$ python3 -q
>>> import numpy as np
>>> np.set_printoptions(suppress=True, linewidth=120)
>>> mat = np.array([[0, 2, 2, 3, 3], [1, 2, 0, 3, 3], [0, 2, 3, 3, 3]])
>>> print(mat)
[[0 2 2 3 3]
 [1 2 0 3 3]
 [0 2 3 3 3]]
>>> other = mat / np.sqrt((mat ** 2).mean(axis=1, keepdims=True))
>>> print(np.linalg.matrix_rank(mat - mat.mean(axis=1, keepdims=True)))
3
>>> print(np.round(mat - mat.mean(axis=1, keepdims=True), 2))
[[-2.   0.   0.   1.   1. ]
 [-0.8  0.2 -1.8  1.2  1.2]
 [-2.2 -0.2  0.8  0.8  0.8]]
>>> J = np.load("sample7.npy")
>>> print(J.round(2) + 0)
[[-5.17 -9.17 -3.8  -6.93]
 [-1.32 -3.54 -1.23 -3.38]
 [-1.19 -3.33 -1.14 -3.23]
 [-0.74 -2.54 -0.8  -2.66]
 [-0.08 -1.05 -0.22 -1.44]
 [ 0.01 -0.7  -0.11 -1.07]
 [ 0.04 -0.33 -0.02 -0.6 ]
 [ 0.01 -0.1   0.   -0.19]
 [ 0.   -0.06  0.   -0.11]
 [ 0.23  0.47  0.05  0.78]
 [ 0.52  0.77  0.13  1.15]
 [ 0.76  1.    0.21  1.39]
 [ 4.27  4.11  1.48  3.77]
 [ 7.93  7.31  2.94  5.8 ]
 [ 8.95  8.21  3.36  6.35]
 [10.41  9.49  3.95  7.12]
 [19.55 17.6   7.81 11.77]]
>>> # looks like rank 3
>>> dist = np.linalg.norm(J[:, None] - J[None], axis=-1)
>>> print(np.unravel_index(dist.round(6).argmax(), dist.shape))
(np.int64(0), np.int64(16))
>>> print(np.linalg.matrix_rank(dist ** 2))
5
>>> print(dist.shape)
(17, 17)
>>> print((dist + 1e9 * np.eye(17)).round(6).argmin(axis=1))
[ 1  2  1  2  5  4  7  8  7 10 11 10 11 14 13 14 15]
>>> print(dist[:5, :5].round(2))
[[ 0.    8.11  8.4   9.53 11.61]
 [ 8.11  0.    0.29  1.42  3.53]
 [ 8.4   0.29  0.    1.13  3.24]
 [ 9.53  1.42  1.13  0.    2.12]
 [11.61  3.53  3.24  2.12  0.  ]]
>>> arr = np.load("test10.npy")
>>> print(arr)
[[0 0 1 1 0]
 [0 0 1 0 1]
 [1 1 0 0 1]
 [1 0 0 0 1]
 [0 1 1 1 0]]
>>> # symmetric, so the eigenvalues are real
>>> r = np.linalg.matrix_rank(arr)
>>> print(r)
4
>>> N = np.linalg.svd(arr)[2][r:].T
>>> print([int(np.linalg.matrix_rank(np.delete(arr, i, axis=0))) for i in range(5)])
[4, 3, 4, 4, 4]
>>> print(np.round(arr @ N, 2) + 0)
[[0.]
 [0.]
 [0.]
 [0.]
 [0.]]
>>> evals, vecs = np.linalg.eigh(arr)
>>> vec = np.array([1, 3, 2, 3, 3])
>>> print(np.round(vecs * np.abs(evals) @ vecs.T, 2))
[[ 1.09  0.34 -0.2   0.09  0.8 ]
 [ 0.34  1.28  0.25  0.34  0.25]
 [-0.2   0.25  1.44  0.8   0.44]
 [ 0.09  0.34  0.8   1.09 -0.2 ]
 [ 0.8   0.25  0.44 -0.2   1.44]]
>>> print(np.abs(arr).sum(axis=1).max(), round(np.abs(evals).max(), 2))
3 2.48
>>> X = np.array([[-1, 0, -1, -1, 2],
...     [2, -2, 0, -1, 1],
...     [-2, 2, 1, 2, -2],
...     [2, 1, 2, 2, -2],
...     [0, 1, 2, -2, 0]])
>>> print(X)
[[-1  0 -1 -1  2]
 [ 2 -2  0 -1  1]
 [-2  2  1  2 -2]
 [ 2  1  2  2 -2]
 [ 0  1  2 -2  0]]
>>> print(round(np.linalg.norm(X[2] - X[1]), 2))
7.14
>>> print(round(float(np.linalg.norm(X, 2)), 2))
5.81
>>> print(np.round(np.linalg.norm(X, "nuc"), 2))
14.18
>>> print(X[2] @ X[1])
-12
>>> print(np.round(np.linalg.norm(X[2], 1), 2), round(np.linalg.norm(X[2], np.inf), 2))
9.0 2.0
>>> print(round(float(np.linalg.norm(X, 1)), 2), round(float(np.linalg.norm(X, np.inf)), 2))
8.0 9.0
>>> feats = np.loadtxt("out5.csv", delimiter=",")
>>> print(feats)
[[ 8.02  0.    5.   -9.   -2.  ]
 [-2.    8.02  0.    3.    0.  ]
 [-1.    2.   -2.98 -3.    0.  ]
 [-8.   -7.   -3.   -0.98 -5.  ]
 [ 8.    0.    5.   -9.   -1.98]]
>>> print(np.linalg.cond(feats) > 100)
True
>>> left, sigma, vt = np.linalg.svd(feats)
>>> print(sigma.round(2))
[19.64 12.6   6.19  3.69  0.02]
>>> print(np.argmax(sigma[:-1] / (sigma[1:] + 1e-6)) + 1)
4
>>> other = left[:, :4] @ np.diag(sigma[:4]) @ vt[:4]
>>> print(np.linalg.matrix_rank(other))
4
>>> print(np.linalg.matrix_rank(feats, rtol=0.05))
4
>>> print(round(float(np.linalg.norm(feats - other) / np.linalg.norm(feats)), 2))
0.0
>>> print(other.round(2) + 0)
[[ 8.01  0.    5.01 -9.   -1.99]
 [-2.    8.02  0.    3.    0.  ]
 [-1.    2.   -2.98 -3.    0.  ]
 [-8.   -7.   -3.   -0.98 -5.  ]
 [ 8.01  0.    4.99 -9.   -1.99]]
>>> rng = np.random.default_rng(89)
>>> labels = rng.permutation(5)
>>> print(labels)
[3 0 4 1 2]
>>> other = feats[labels][:, labels]
>>> print(np.diag(other))
[-0.98  8.02 -1.98  8.02 -2.98]
>>> print(other)
[[-0.98 -8.   -5.   -7.   -3.  ]
 [-9.    8.02 -2.    0.    5.  ]
 [-9.    8.   -1.98  0.    5.  ]
 [ 3.   -2.    0.    8.02  0.  ]
 [-3.   -1.    0.    2.   -2.98]]
>>> A = np.load("m.npy")
>>> print(A)
[[10.7   0.69 19.34]
 [ 9.29 -0.14 20.16]
 [ 8.46 -0.42 20.69]
 [ 9.94  1.52 18.51]
 [ 9.63 -1.24 18.17]
 [11.02  0.9  19.76]
 [10.89 -0.3  19.39]
 [10.   -1.77 19.7 ]
 [10.55 -1.31 21.51]
 [11.07  0.67 19.49]
 [10.97  0.89 18.93]
 [12.02 -0.05 20.49]
 [ 9.37 -0.87 20.96]
 [11.69 -0.28 20.54]
 [ 8.52 -0.06 18.92]
 [ 9.8  -0.15 21.44]
 [ 7.73  0.51 21.01]
 [ 8.92  1.19 20.2 ]
 [10.05 -0.33 19.74]
 [10.37 -0.54 19.77]
 [10.37  0.1  18.71]
 [ 8.14  0.35 20.89]
 [10.5  -0.67 19.26]
 [10.08  0.64 18.89]
 [10.62  0.27 19.84]
 [11.07  0.86 19.39]]
>>> print(np.round(np.linalg.norm(A, axis=0), 2))
[ 51.62   4.03 101.24]
>>> print(np.round(np.linalg.norm(A[5] - A[18]), 2))
1.57
>>> print(round(float(np.linalg.norm(A[5], 1)), 2), round(float(np.linalg.norm(A[5], np.inf)), 2))
31.68 19.76
>>> print(np.round(np.linalg.norm(A, 1), 2), round(np.linalg.norm(A, np.inf), 2))
515.7 33.37
>>> cen = (A - A.mean(axis=0)) / A.std(axis=0)
>>> print(np.round(cen.std(axis=0), 2))
[1. 1. 1.]
>>> beta = np.linalg.lstsq(np.delete(cen, 0, axis=1), cen[:, 0])[0]
>>> print(round(1 - np.var(cen[:, 0] - np.delete(cen, 0, axis=1) @ beta), 2))
0.05
>>> left, sigma, vt = np.linalg.svd(A)
>>> print(sigma.round(2))
[113.5    5.66   3.98]
>>> other = left[:, :1] @ np.diag(sigma[:1]) @ vt[:1]
>>> print(round(np.linalg.norm(A - other, 2), 2), round(sigma[1], 2))
5.66 5.66
>>> print(np.linalg.matrix_rank(A, rtol=0.05))
1
>>> print(np.round(np.abs(A - other).max(), 2))
2.33
>>> print(np.linalg.matrix_rank(other))
1
>>> vec = np.array([2, 2, -2])
>>> rhs = A @ vec
>>> print(np.round(np.linalg.lstsq(A, rhs)[0], 2))
[ 2.  2. -2.]
>>> print(np.round(np.linalg.solve(A.T @ A, A.T @ rhs), 2))
[ 2.  2. -2.]
>>> rhs = rhs + 0.1 * rng.normal(size=26)
>>> print(rhs.round(2))
[-15.79 -21.99 -25.21 -14.07 -19.51 -15.67 -17.54 -23.03 -24.43 -15.62 -14.12 -17.04 -24.98 -18.23 -21.13 -23.68 -25.55
 -20.1  -19.95 -19.95 -16.56 -24.81 -18.75 -16.26 -17.86 -14.86]
>>> beta, *_ = np.linalg.lstsq(A, rhs)
>>> print([round(float(np.linalg.norm(np.linalg.solve(A.T @ A + lam * np.eye(3), A.T @ rhs))), 2) for lam in (0, 1, 10, 100)])
[3.48, 3.36, 2.62, 1.15]
>>> print(beta.round())
[ 2.  2. -2.]
>>> other = np.c_[A[:, :2] @ np.array([[-2, 0], [-6, -4]]), np.array([-1, -3, -2, -2, -1, -3, -1, 3, 3, -3, 1, 0, -3, 2, -1, 2, 0, -1, 3, -3, 1, -3, 3, -2, -1, -3])]
>>> print(other.round(2))
[[-25.54  -2.76  -1.  ]
 [-17.74   0.56  -3.  ]
 [-14.4    1.68  -2.  ]
 [-29.    -6.08  -2.  ]
 [-11.82   4.96  -1.  ]
 [-27.44  -3.6   -3.  ]
 [-19.98   1.2   -1.  ]
 [ -9.38   7.08   3.  ]
 [-13.24   5.24   3.  ]
 [-26.16  -2.68  -3.  ]
 [-27.28  -3.56   1.  ]
 [-23.74   0.2    0.  ]
 [-13.52   3.48  -3.  ]
 [-21.7    1.12   2.  ]
 [-16.68   0.24  -1.  ]
 [-18.7    0.6    2.  ]
 [-18.52  -2.04   0.  ]
 [-24.98  -4.76  -1.  ]
 [-18.12   1.32   3.  ]
 [-17.5    2.16  -3.  ]
 [-21.34  -0.4    1.  ]
 [-18.38  -1.4   -3.  ]
 [-16.98   2.68   3.  ]
 [-24.    -2.56  -2.  ]
 [-22.86  -1.08  -1.  ]
 [-27.3   -3.44  -3.  ]]
>>> print(np.round(np.linalg.lstsq(A, other[:, 0])[0], 2) + 0)
[-2. -6.  0.]
>>> print(np.linalg.matrix_rank(np.c_[A, other]))
4
>>> other = np.array([[2, 2, 2, -1], [2, -1, -2, 1], [1, 1, 2, 0]])
>>> F = other.T @ other
>>> print(F)
[[ 9  3  2  0]
 [ 3  6  8 -3]
 [ 2  8 12 -4]
 [ 0 -3 -4  2]]
>>> print(F.ravel(order="F"))
[ 9  3  2  0  3  6  8 -3  2  8 12 -4  0 -3 -4  2]
>>> F.reshape(4, 5)
Traceback (most recent call last):
  File "<python-input-87>", line 1, in <module>
    F.reshape(4, 5)
    ~~~~~~~~~^^^^^^
ValueError: cannot reshape array of size 16 into shape (4,5)
>>> t3 = F.reshape(4, 2, -1)
>>> print(np.swapaxes(t3, 1, 2)[0])
[[9 2]
 [3 0]]
>>> theta = np.radians(120)
>>> Rm = np.eye(4)
>>> Rm[1, 1] = Rm[2, 2] = np.cos(theta)
>>> Rm[1, 2], Rm[2, 1] = -np.sin(theta), np.sin(theta)
>>> print(Rm.round(2))
[[ 1.    0.    0.    0.  ]
 [ 0.   -0.5  -0.87  0.  ]
 [ 0.    0.87 -0.5   0.  ]
 [ 0.    0.    0.    1.  ]]
>>> other = J @ Rm.T
>>> print(np.round(np.abs(other - J).max(axis=0), 2))
[ 0.   33.15  3.53  0.  ]
>>> print(np.round(np.linalg.svd(J, compute_uv=False), 2) + 0, np.round(np.linalg.svd(other, compute_uv=False), 2) + 0)
[42.24  5.45  1.63  0.  ] [42.24  5.45  1.63  0.  ]
>>> print(round(float(np.linalg.det(Rm)), 2), round(np.trace(Rm), 2))
1.0 1.0
>>> t3 = np.stack([F, 2 * F, F[::-1]])
>>> print(np.linalg.matrix_rank(t3))
[3 3 3]
>>> print(np.linalg.matrix_rank(t3.reshape(3, -1)))
2
>>> print(t3.sum(axis=0))
[[ 27   6   2   2]
 [ 11  26  36 -13]
 [  9  30  44 -15]
 [  9  -6 -10   6]]
>>> print((t3 @ F.T).shape)
(3, 4, 4)
>>> print(np.round(np.linalg.norm(t3, axis=(1, 2)), 2))
[21.66 43.31 21.66]
>>> print(np.einsum("bij,cij->bc", t3, t3))
[[ 469  938  290]
 [ 938 1876  580]
 [ 290  580  469]]
